$ python3 -q
>>> import numpy as np
>>> from numpy import linalg as LA
>>> np.set_printoptions(precision=2, suppress=True, linewidth=120)
>>> B = np.array([[-3, -3, -3, -1, -3, 2, -2],
...     [3, -1, 3, -1, -3, -3, 1],
...     [-3, -2, 3, 3, -2, -2, 3],
...     [-1, 2, -2, -1, -2, -2, 0],
...     [-2, -2, 0, -2, 0, -3, 2],
...     [2, -2, 1, -1, 0, 0, 3],
...     [2, 1, 2, -1, -2, -1, -2]])
>>> X = np.triu(B)
>>> X
array([[-3, -3, -3, -1, -3,  2, -2],
       [ 0, -1,  3, -1, -3, -3,  1],
       [ 0,  0,  3,  3, -2, -2,  3],
       [ 0,  0,  0, -1, -2, -2,  0],
       [ 0,  0,  0,  0,  0, -3,  2],
       [ 0,  0,  0,  0,  0,  0,  3],
       [ 0,  0,  0,  0,  0,  0, -2]])
>>> # triangular, det is the product of the diagonal
>>> np.unique(X.round(6), axis=0).shape
(7, 7)
>>> print(np.abs(np.diag(LA.qr(X)[1])) > 1e-9)
[ True  True  True  True False False  True]
>>> f, g = X[5], X[1]
>>> f @ f
np.int64(9)
>>> print(f @ g)
3
>>> p = (f @ g) / (f @ f) * f
>>> np.outer(f, g)
array([[ 0,  0,  0,  0,  0,  0,  0],
       [ 0,  0,  0,  0,  0,  0,  0],
       [ 0,  0,  0,  0,  0,  0,  0],
       [ 0,  0,  0,  0,  0,  0,  0],
       [ 0,  0,  0,  0,  0,  0,  0],
       [ 0,  0,  0,  0,  0,  0,  0],
       [ 0, -3,  9, -3, -9, -9,  3]])
>>> print(p)
[0. 0. 0. 0. 0. 0. 1.]
>>> np.round(LA.norm(f + g) ** 2 + LA.norm(f - g) ** 2, 2)
np.float64(78.0)
>>> f = np.array([-2, 0])
>>> np.correlate(X[6], X[3], "full")
array([0, 0, 0, 0, 0, 0, 0, 4, 4, 2, 0, 0, 0])
>>> np.cross(X[6, :3], X[3, :3])
array([0, 0, 0])
>>> left, sigma, Vt = LA.svd(X)
>>> sigma.round(2) + 0
array([8.71, 6.31, 3.82, 3.2 , 1.88, 0.98, 0.  ])
>>> np.argmax(sigma[:-1] / (sigma[1:] + 1e-6)) + 1
np.int64(6)
>>> B = left[:, :6] @ np.diag(sigma[:6]) @ Vt[:6]
>>> np.round(np.abs(X - B).max(), 2)
np.float64(0.0)
>>> np.round(LA.norm(X - B, 2), 2), np.round(sigma[6], 2)
(np.float64(0.0), np.float64(0.0))
>>> LA.matrix_rank(B)
np.int64(6)
>>> LA.matrix_rank(X, rtol=0.05)
np.int64(6)
>>> f = np.array([-2, 1])
>>> g = np.array([-1, 0, -2, -2, -1, 0, -1])
>>> W0 = np.outer(f, g)
>>> W0
array([[ 2,  0,  4,  4,  2,  0,  2],
       [-1,  0, -2, -2, -1,  0, -1]])
>>> # looks like rank 1
>>> left, sigma, Vt = LA.svd(W0)
>>> V = Vt[:(sigma > 1e-8).sum()]
>>> rng = np.random.default_rng(878250)
>>> x0 = W0[1] + 5 * W0[0] + rng.integers(2) * np.eye(7)[2]
>>> x0
array([ 9.,  0., 19., 18.,  9.,  0.,  9.])
>>> np.round(LA.norm(x0 - V.T @ V @ x0), 2)
np.float64(0.8)
>>> print(np.allclose(V.T @ V @ x0, x0))
False
>>> np.argsort(-LA.norm(W0, axis=0).round(6), kind="stable")[:3]
array([2, 3, 0])
>>> [round(float(x), 2) for x in LA.svd(W0, compute_uv=False)[:3]]
[7.42, 0.0]
>>> LA.lstsq(W0[:-1].T, W0[-1])[2]
np.int32(1)
>>> np.unique(W0.round(6), axis=0).shape
(2, 7)
>>> print(np.allclose(W0[:-1].T @ LA.lstsq(W0[:-1].T, W0[-1])[0], W0[-1]))
True
>>> f = np.array([-9, -7, 5, 6, 2, -2, 4])
>>> m1 = f[np.abs(np.subtract.outer(np.arange(7), np.arange(7)))]
>>> print(m1)
[[-9 -7  5  6  2 -2  4]
 [-7 -9 -7  5  6  2 -2]
 [ 5 -7 -9 -7  5  6  2]
 [ 6  5 -7 -9 -7  5  6]
 [ 2  6  5 -7 -9 -7  5]
 [-2  2  6  5 -7 -9 -7]
 [ 4 -2  2  6  5 -7 -9]]
>>> B = np.array([[-1, 0, -2],
...     [-3, 2, -2],
...     [-1, -3, -2],
...     [3, -1, 3],
...     [1, 0, -2],
...     [3, 2, -2],
...     [-1, -2, 2]])
>>> m1 @ B
array([[ 35, -47,  48],
       [ 70,   6,  41],
       [ 25,  28, -17],
       [-39,  38, -19],
       [-81, -20,  -5],
       [-22, -23,  21],
       [ 11, -12,  -4]])
>>> print(np.einsum("ij->j", m1))
[ -1 -12  -5  -1  -5 -12  -1]
>>> np.einsum("ik,kj->ij", m1, B)
array([[ 35, -47,  48],
       [ 70,   6,  41],
       [ 25,  28, -17],
       [-39,  38, -19],
       [-81, -20,  -5],
       [-22, -23,  21],
       [ 11, -12,  -4]])
>>> LA.matrix_rank(m1 @ B)
np.int64(3)
>>> B.T @ m1.T
array([[ 35,  70,  25, -39, -81, -22,  11],
       [-47,   6,  28,  38, -20, -23, -12],
       [ 48,  41, -17, -19,  -5,  21,  -4]])
>>> print(np.einsum("ik,kj->ji", m1, B))
[[ 35  70  25 -39 -81 -22  11]
 [-47   6  28  38 -20 -23 -12]
 [ 48  41 -17 -19  -5  21  -4]]
